$ ipython --no-banner

In [1]: import numpy as np

In [2]: np.set_printoptions(suppress=True, linewidth=100)

In [3]: tidy = lambda a: np.round(a, 2) + 0

In [4]: K = np.array([[6.0, 0.0, 0.0, 5.0],
   ...:     [0.0, 6.0, 5.0, 0.0],
   ...:     [0.0, 5.0, 6.0, 0.0],
   ...:     [5.0, 0.0, 0.0, 6.0]])

In [5]: evals, V = np.linalg.eig(K)

In [6]: tidy(np.sort(np.linalg.eigvals(np.linalg.inv(K))))
Out[6]: array([0.09, 0.09, 1.  , 1.  ])

In [7]: tidy(evals)
Out[7]: array([11.,  1., 11.,  1.])

In [8]: np.unravel_index(np.abs(K).argmax(), K.shape)
Out[8]: (np.int64(0), np.int64(0))

In [9]: np.abs(K).max()
Out[9]: np.float64(6.0)

In [10]: tidy(np.linalg.norm(K))
Out[10]: np.float64(15.62)

In [11]: Y = np.array([[-1]])

In [12]: basis = np.array([[2, -1], [0, 1]])

In [13]: A = np.block([[Y, np.array([[-8, -1]])], [np.zeros((2, 1)), basis]])

In [14]: A
Out[14]: 
array([[-1., -8., -1.],
       [ 0.,  2., -1.],
       [ 0.,  0.,  1.]])

In [15]: A @ A
Out[15]: 
array([[ 1., -8.,  8.],
       [ 0.,  4., -3.],
       [ 0.,  0.,  1.]])

In [16]: np.linalg.matrix_rank(A - A[0, 0] * np.eye(3))
Out[16]: np.int64(2)

In [17]: U, sigma, Vt = np.linalg.svd(A, full_matrices=False)

In [18]: tidy(U.T @ A @ Vt.T)
Out[18]: 
array([[8.34, 0.  , 0.  ],
       [0.  , 1.57, 0.  ],
       [0.  , 0.  , 0.15]])

In [19]: U.shape, sigma.shape, Vt.shape
Out[19]: ((3, 3), (3,), (3, 3))

In [20]: tidy(np.cumsum(sigma ** 2) / np.sum(sigma ** 2))
Out[20]: array([0.97, 1.  , 1.  ])

In [21]: tidy(Vt @ Vt.T)
Out[21]: 
array([[1., 0., 0.],
       [0., 1., 0.],
       [0., 0., 1.]])

In [22]: tidy(np.sqrt((sigma ** 2).sum())), tidy(np.linalg.norm(A))
Out[22]: (np.float64(8.49), np.float64(8.49))

In [23]: tidy(sigma)
Out[23]: array([8.34, 1.57, 0.15])

In [24]: np.abs(U[:, 0]).round(6).argmax()
Out[24]: np.int64(0)

In [25]: tidy(np.abs(Vt[0]))
Out[25]: array([0.12, 0.99, 0.09])

In [26]: (sigma > 1e-8).sum()
Out[26]: np.int64(3)

In [27]: data = np.load("case4.npy")

In [28]: tidy(data)
Out[28]: 
array([[-0.28, -0.2 ,  3.96, -0.42],
       [-0.57, -2.78, -0.48, -2.78],
       [-3.41, -1.07, -0.11,  1.79],
       [ 1.99, -2.66,  0.24,  2.22]])

In [29]: hat = np.triu(np.array([[3, 2, 5, 3], [4, 4, 5, 5], [0, 2, 0, 0], [3, 0, 3, 1]]), 1) + np.eye(4)

In [30]: Y = hat @ data @ np.linalg.inv(hat)

In [31]: np.linalg.matrix_rank(Y)
Out[31]: np.int64(4)

In [32]: tidy(np.linalg.det(Y))
Out[32]: np.float64(-256.0)

In [33]: tidy(np.sort(np.abs(np.linalg.eigvals(data))))
Out[33]: array([4., 4., 4., 4.])

In [34]: tidy(np.linalg.det(data))
Out[34]: np.float64(-256.0)

In [35]: tidy((data + data.T) / 2)
Out[35]: 
array([[-0.28, -0.39,  0.28,  0.78],
       [-0.39, -2.78, -0.78, -2.72],
       [ 0.28, -0.78, -0.11,  1.02],
       [ 0.78, -2.72,  1.02,  2.22]])

In [36]: tidy(np.trace(data))
Out[36]: np.float64(-0.96)

In [37]: np.allclose(data, data.T)
Out[37]: False

In [38]: J = np.loadtxt("arr.csv", delimiter=",")

In [39]: J
Out[39]: 
array([[ 3.,  2.,  3.,  2.],
       [-1., -1., -1., -1.],
       [ 3.,  2.,  3.,  2.],
       [-1., -1., -1., -1.]])

In [40]: tidy(np.linalg.norm(J, 2) / np.linalg.norm(J))
Out[40]: np.float64(1.0)

In [41]: np.linalg.cond(J) > 100
Out[41]: np.True_

In [42]: np.kron(np.eye(2, dtype=int), J)
Out[42]: 
array([[ 3.,  2.,  3.,  2.,  0.,  0.,  0.,  0.],
       [-1., -1., -1., -1., -0., -0., -0., -0.],
       [ 3.,  2.,  3.,  2.,  0.,  0.,  0.,  0.],
       [-1., -1., -1., -1., -0., -0., -0., -0.],
       [ 0.,  0.,  0.,  0.,  3.,  2.,  3.,  2.],
       [-0., -0., -0., -0., -1., -1., -1., -1.],
       [ 0.,  0.,  0.,  0.,  3.,  2.,  3.,  2.],
       [-0., -0., -0., -0., -1., -1., -1., -1.]])

In [43]: tidy(np.linalg.eigvals(J).sum().real)
Out[43]: np.float64(4.0)

In [44]: np.einsum("ii->", J)
Out[44]: np.float64(4.0)

In [45]: tidy(np.linalg.det(J.T))
Out[45]: np.float64(0.0)

In [46]: tidy(np.linalg.eigvals(J))
Out[46]: array([ 4.83+0.j, -0.83+0.j,  0.  +0.j,  0.  +0.j])

In [47]: hat = np.triu(np.array([[0, 1, 2, 2], [4, 5, 5, 3], [3, 0, 4, 3], [0, 0, 4, 3]]), 1) + np.eye(4)

In [48]: Y = hat @ J @ np.linalg.inv(hat)

In [49]: np.trace(Y), np.trace(J)
Out[49]: (np.float64(4.0), np.float64(4.0))

In [50]: tidy(np.linalg.det(Y))
Out[50]: np.float64(0.0)

In [51]: hat @ J - J @ hat
Out[51]: 
array([[  3.,  -2., -13., -20.],
       [ 12.,   8.,  19.,  15.],
       [ -3.,  -6., -19., -24.],
       [  0.,   1.,   7.,   8.]])

In [52]: Y = J / np.sqrt((J ** 2).mean(axis=1, keepdims=True))

In [53]: J - J.mean(axis=1, keepdims=True)
Out[53]: 
array([[ 0.5, -0.5,  0.5, -0.5],
       [ 0. ,  0. ,  0. ,  0. ],
       [ 0.5, -0.5,  0.5, -0.5],
       [ 0. ,  0. ,  0. ,  0. ]])

In [54]: np.linalg.matrix_rank(J - J.mean(axis=1, keepdims=True))
Out[54]: np.int64(1)

In [55]: tidy(np.linalg.norm(Y, axis=1))
Out[55]: array([2., 2., 2., 2.])

In [56]: r = np.linalg.matrix_rank(J)

In [57]: r
Out[57]: np.int64(2)

In [58]: N = np.linalg.svd(J)[2][r:].T

In [59]: np.allclose(J @ N, 0)
Out[59]: True

In [60]: tidy(J @ N)
Out[60]: 
array([[0., 0.],
       [0., 0.],
       [0., 0.],
       [0., 0.]])

In [61]: tidy(N @ N.T)
Out[61]: 
array([[ 0.5,  0. , -0.5,  0. ],
       [ 0. ,  0.5,  0. , -0.5],
       [-0.5,  0. ,  0.5,  0. ],
       [ 0. , -0.5,  0. ,  0.5]])

In [62]: [int(np.linalg.matrix_rank(J[:, :j + 1])) for j in range(4)]
Out[62]: [1, 2, 2, 2]

In [63]: np.linalg.matrix_rank(J.T @ J), np.linalg.matrix_rank(J @ J.T)
Out[63]: (np.int64(2), np.int64(2))

In [64]: [int(np.linalg.matrix_rank(J[:i])) for i in range(1, len(J) + 1)]
Out[64]: [1, 2, 2, 2]

In [65]: F = np.load("sample17.npy")

In [66]: F
Out[66]: 
array([[-1,  0,  0,  0],
       [ 0, -3,  0,  0],
       [ 0,  0,  3,  0]])

In [67]: F @ F.T
Out[67]: 
array([[1, 0, 0],
       [0, 9, 0],
       [0, 0, 9]])

In [68]: tidy(np.linalg.pinv(F))
Out[68]: 
array([[-1.  ,  0.  ,  0.  ],
       [ 0.  , -0.33,  0.  ],
       [ 0.  ,  0.  ,  0.33],
       [ 0.  ,  0.  ,  0.  ]])

In [69]: th = np.radians(120)

In [70]: r_ = np.eye(4)

In [71]: r_[1, 1] = r_[3, 3] = np.cos(th)

In [72]: r_[1, 3], r_[3, 1] = -np.sin(th), np.sin(th)

In [73]: tidy(r_)
Out[73]: 
array([[ 1.  ,  0.  ,  0.  ,  0.  ],
       [ 0.  , -0.5 ,  0.  , -0.87],
       [ 0.  ,  0.  ,  1.  ,  0.  ],
       [ 0.  ,  0.87,  0.  , -0.5 ]])

In [74]: Y = F @ r_.T

In [75]: tidy(Y)
Out[75]: 
array([[-1. ,  0. ,  0. ,  0. ],
       [ 0. ,  1.5,  0. , -2.6],
       [ 0. ,  0. ,  3. ,  0. ]])

In [76]: tidy(np.linalg.svd(F, compute_uv=False)), tidy(np.linalg.svd(Y, compute_uv=False))
Out[76]: (array([3., 3., 1.]), array([3., 3., 1.]))
